In [1]: import numpy as np

In [2]: np.set_printoptions(suppress=True, linewidth=140)

In [3]: def rd(a):
   ...:     return np.round(a, 2) + 0
   ...: 

In [4]: B = np.array([[3, 0, 2, 3],
   ...:     [1, 3, 1, 2],
   ...:     [0, 3, 1, 2],
   ...:     [2, 1, 3, 2],
   ...:     [1, 1, 3, 3],
   ...:     [3, 1, 3, 2],
   ...:     [2, 1, 1, 3],
   ...:     [1, 0, 2, 0]])

In [5]: Z = np.array([[5, -3, 4, 1, -4, -4, 1],
   ...:     [1, -2, -4, 0, 0, -1, 2],
   ...:     [-3, -2, 5, 1, 1, -3, 3],
   ...:     [-4, 2, 1, 0, 0, 1, 0]])

In [6]: rng = np.random.default_rng(41989)

In [7]: feats = B @ Z + 0.1 * rng.normal(size=(8, 7))

In [8]: rd(feats)
Out[8]: 
array([[ -3.16,  -7.08,  25.14,   5.09, -10.02, -14.92,   9.18],
       [ -2.97,  -7.04,  -1.13,   2.1 ,  -3.03,  -7.96,  10.22],
       [ -8.01,  -3.97,  -5.17,   1.04,   0.91,  -3.99,   9.02],
       [ -6.1 , -10.01,  20.9 ,   4.91,  -5.  , -15.81,  12.89],
       [-15.03,  -4.98,  18.15,   3.97,  -1.03, -10.87,  12.08],
       [ -1.11, -12.99,  24.82,   6.  ,  -9.15, -20.1 ,  13.95],
       [ -3.82,  -3.97,  11.89,   3.16,  -6.88,  -8.96,   7.09],
       [ -0.82,  -6.96,  13.86,   3.06,  -2.21, -10.17,   6.99]])

In [9]: left, sigma, vt = np.linalg.svd(feats, full_matrices=False)

In [10]: rd(vt @ vt.T)
Out[10]: 
array([[1., 0., 0., 0., 0., 0., 0.],
       [0., 1., 0., 0., 0., 0., 0.],
       [0., 0., 1., 0., 0., 0., 0.],
       [0., 0., 0., 1., 0., 0., 0.],
       [0., 0., 0., 0., 1., 0., 0.],
       [0., 0., 0., 0., 0., 1., 0.],
       [0., 0., 0., 0., 0., 0., 1.]])

In [11]: rd(np.abs(vt[0]))
Out[11]: array([0.17, 0.29, 0.66, 0.16, 0.21, 0.49, 0.39])

In [12]: print(np.allclose(left * sigma @ vt, feats))
True

In [13]: left.shape, sigma.shape, vt.shape
Out[13]: ((8, 7), (7,), (7, 7))

In [14]: rd(left.T @ feats @ vt.T)
Out[14]: 
array([[71.9 ,  0.  ,  0.  ,  0.  ,  0.  ,  0.  ,  0.  ],
       [ 0.  , 19.25,  0.  ,  0.  ,  0.  ,  0.  ,  0.  ],
       [ 0.  ,  0.  , 13.14,  0.  ,  0.  ,  0.  ,  0.  ],
       [ 0.  ,  0.  ,  0.  ,  5.57,  0.  ,  0.  ,  0.  ],
       [ 0.  ,  0.  ,  0.  ,  0.  ,  0.26,  0.  ,  0.  ],
       [ 0.  ,  0.  ,  0.  ,  0.  ,  0.  ,  0.19,  0.  ],
       [ 0.  ,  0.  ,  0.  ,  0.  ,  0.  ,  0.  ,  0.04]])

In [15]: B = np.array([[5, 3, 2],
    ...:     [4, 2, 4],
    ...:     [5, 1, 1],
    ...:     [4, 2, 2],
    ...:     [0, 0, 3],
    ...:     [3, 4, 4],
    ...:     [3, 5, 1]])

In [16]: rd(np.einsum("ij,ij->i", feats, feats))
Out[16]: array([1125.12,  241.03,  205.91, 1039.55,  861.23, 1504.27,  359.37,  407.92])

In [17]: np.vstack([feats, B.T]).shape
Out[17]: (11, 7)

In [18]: np.linalg.matrix_rank(feats @ B)
Out[18]: np.int64(3)

In [19]: print(np.linalg.matrix_rank(feats, rtol=0.1))
3

In [20]: rd(np.linalg.norm(feats, 2) / np.linalg.norm(feats))
Out[20]: np.float64(0.95)

In [21]: arr = np.load("block3.npy")

In [22]: arr
Out[22]: 
array([[ 0.05, -1.14,  1.42,  0.06,  1.15, -0.05, -0.03,  2.38],
       [ 0.02,  1.45, -1.46, -0.05, -1.4 ,  0.06, -0.19, -2.8 ],
       [ 0.27, -1.81,  1.75,  0.01,  1.69,  0.11,  0.02,  3.7 ],
       [-0.03,  0.03,  0.04,  0.12, -0.01,  0.17,  0.03,  0.17],
       [ 0.04,  1.01, -0.94,  0.02, -1.04, -0.02,  0.  , -1.74],
       [ 0.01, -0.55,  0.43,  0.29,  0.5 ,  0.03, -0.12,  0.86],
       [ 0.06, -0.16,  0.37,  0.05,  0.26, -0.04,  0.19,  0.59],
       [-0.01, -0.88,  0.9 ,  0.13,  0.93,  0.06,  0.25,  1.86],
       [-0.01,  0.04,  0.03, -0.14, -0.15, -0.02,  0.04,  0.01],
       [ 0.04, -0.94,  1.05,  0.03,  1.08,  0.04, -0.01,  1.96],
       [-0.12,  0.21,  0.11,  0.01, -0.09, -0.16,  0.12, -0.33]])

In [23]: x = np.array([6, 6, 8, -1, 0, -1, -8, 7])

In [24]: target = arr @ x

In [25]: rd(target)
Out[25]: array([ 21.71, -20.95,  30.38,   0.98, -13.4 ,   6.86,   4.96,  12.69,   0.33,  16.73,  -1.7 ])

In [26]: rd(np.linalg.lstsq(arr, target)[0])
Out[26]: array([ 6.,  6.,  8., -1.,  0., -1., -8.,  7.])

In [27]: target = target + 0.02 * rng.normal(size=11)

In [28]: rd(target)
Out[28]: array([ 21.76, -20.95,  30.38,   1.01, -13.4 ,   6.86,   4.92,  12.71,   0.37,  16.73,  -1.71])

In [29]: coef, *_ = np.linalg.lstsq(arr, target)

In [30]: [round(float(np.linalg.norm(np.linalg.solve(arr.T @ arr + lam * np.eye(8), arr.T @ target))), 2) for lam in (0, 1, 10, 100)]
Out[30]: [15.9, 6.1, 5.3, 2.46]

In [31]: print(rd(arr.T @ (target - arr @ coef)))
[0. 0. 0. 0. 0. 0. 0. 0.]
